% python3 -q
>>> import numpy as np
>>> np.set_printoptions(precision=3, suppress=True, linewidth=140, floatmode="fixed")
>>> mat = np.load("test13.npy")
>>> mat
array([[ 1, -1,  1, -1,  1, -1,  1, -1],
       [ 1, -1,  1, -1, -1,  1, -1,  1],
       [ 1, -1, -1,  1, -1,  1,  1, -1],
       [ 1, -1, -1,  1,  1, -1, -1,  1]])
>>> Uu, sig, vt = np.linalg.svd(mat, full_matrices=False)
>>> np.cumsum(sig ** 2) / np.sum(sig ** 2)
array([0.250, 0.500, 0.750, 1.000])
>>> sig / sig[0]
array([1.000, 1.000, 1.000, 1.000])
>>> round(np.sqrt((sig ** 2).sum()), 3), round(np.linalg.norm(mat), 3)
(np.float64(5.657), np.float64(5.657))
>>> other = mat[0, 0] * mat[1:] - np.outer(mat[1:, 0], mat[0])
>>> other
array([[ 0,  0,  0,  0, -2,  2, -2,  2],
       [ 0,  0, -2,  2, -2,  2,  0,  0],
       [ 0,  0, -2,  2,  0,  0, -2,  2]])
>>> np.linalg.matrix_rank(other), np.linalg.matrix_rank(mat)
(np.int64(3), np.int64(4))
>>> np.flatnonzero(~other.round(6).any(axis=1))
array([], dtype=int64)
>>> mat @ mat
Traceback (most recent call last):
  File "<python-input-12>", line 1, in <module>
    mat @ mat
    ~~~~^~~~~
ValueError: matmul: Input operand 1 has a mismatch in its core dimension 0, with gufunc signature (n?,k),(k,m?)->(n?,m?) (size 4 is different from 8)
>>> gram = mat.T @ mat
>>> np.allclose(gram, gram.T)
True
>>> np.linalg.eigvalsh(gram)[::-1]
array([8.000, 8.000, 8.000, 8.000, 0.000, 0.000, 0.000, 0.000])
>>> gram
array([[ 4, -4,  0,  0,  0,  0,  0,  0],
       [-4,  4,  0,  0,  0,  0,  0,  0],
       [ 0,  0,  4, -4,  0,  0,  0,  0],
       [ 0,  0, -4,  4,  0,  0,  0,  0],
       [ 0,  0,  0,  0,  4, -4,  0,  0],
       [ 0,  0,  0,  0, -4,  4,  0,  0],
       [ 0,  0,  0,  0,  0,  0,  4, -4],
       [ 0,  0,  0,  0,  0,  0, -4,  4]])
>>> np.diag(gram)
array([4, 4, 4, 4, 4, 4, 4, 4])
>>> np.linalg.matrix_rank(gram)
np.int64(4)
>>> other = np.array([[5, 4, 1],
...     [0, 2, 1],
...     [2, 3, 1],
...     [1, 0, 4],
...     [5, 5, 3],
...     [1, 4, 5],
...     [2, 0, 5],
...     [5, 5, 1]])
>>> np.linalg.matrix_rank(mat @ other)
np.int64(3)
>>> mat @ other
array([[ 7,  1, -1],
       [ 5,  9, -5],
       [-3, -7,  9],
       [11,  5, -3]])
>>> np.einsum("ij->j", mat)
array([ 4, -4,  0,  0,  0,  0,  0,  0])
>>> other @ mat
Traceback (most recent call last):
  File "<python-input-23>", line 1, in <module>
    other @ mat
    ~~~~~~^~~~~
ValueError: matmul: Input operand 1 has a mismatch in its core dimension 0, with gufunc signature (n?,k),(k,m?)->(n?,m?) (size 4 is different from 3)
>>> np.vstack([mat, other.T]).shape
(7, 8)
>>> rng = np.random.default_rng(416635)
>>> labels = rng.integers(0, 2, 4)
>>> K = (labels[:, None] == labels) * 2 + np.eye(4)
>>> K
array([[3.000, 0.000, 2.000, 0.000],
       [0.000, 3.000, 0.000, 2.000],
       [2.000, 0.000, 3.000, 0.000],
       [0.000, 2.000, 0.000, 3.000]])
>>> x = np.ones(4)
>>> for _ in range(7):
...     x = K @ x
...     x /= np.linalg.norm(x)
...     print(round(x @ K @ x, 3))
... 
5.0
5.0
5.0
5.0
5.0
5.0
5.0
>>> np.round(np.linalg.eigvalsh(K)[-1], 3)
np.float64(5.0)
>>> x
array([0.500, 0.500, 0.500, 0.500])
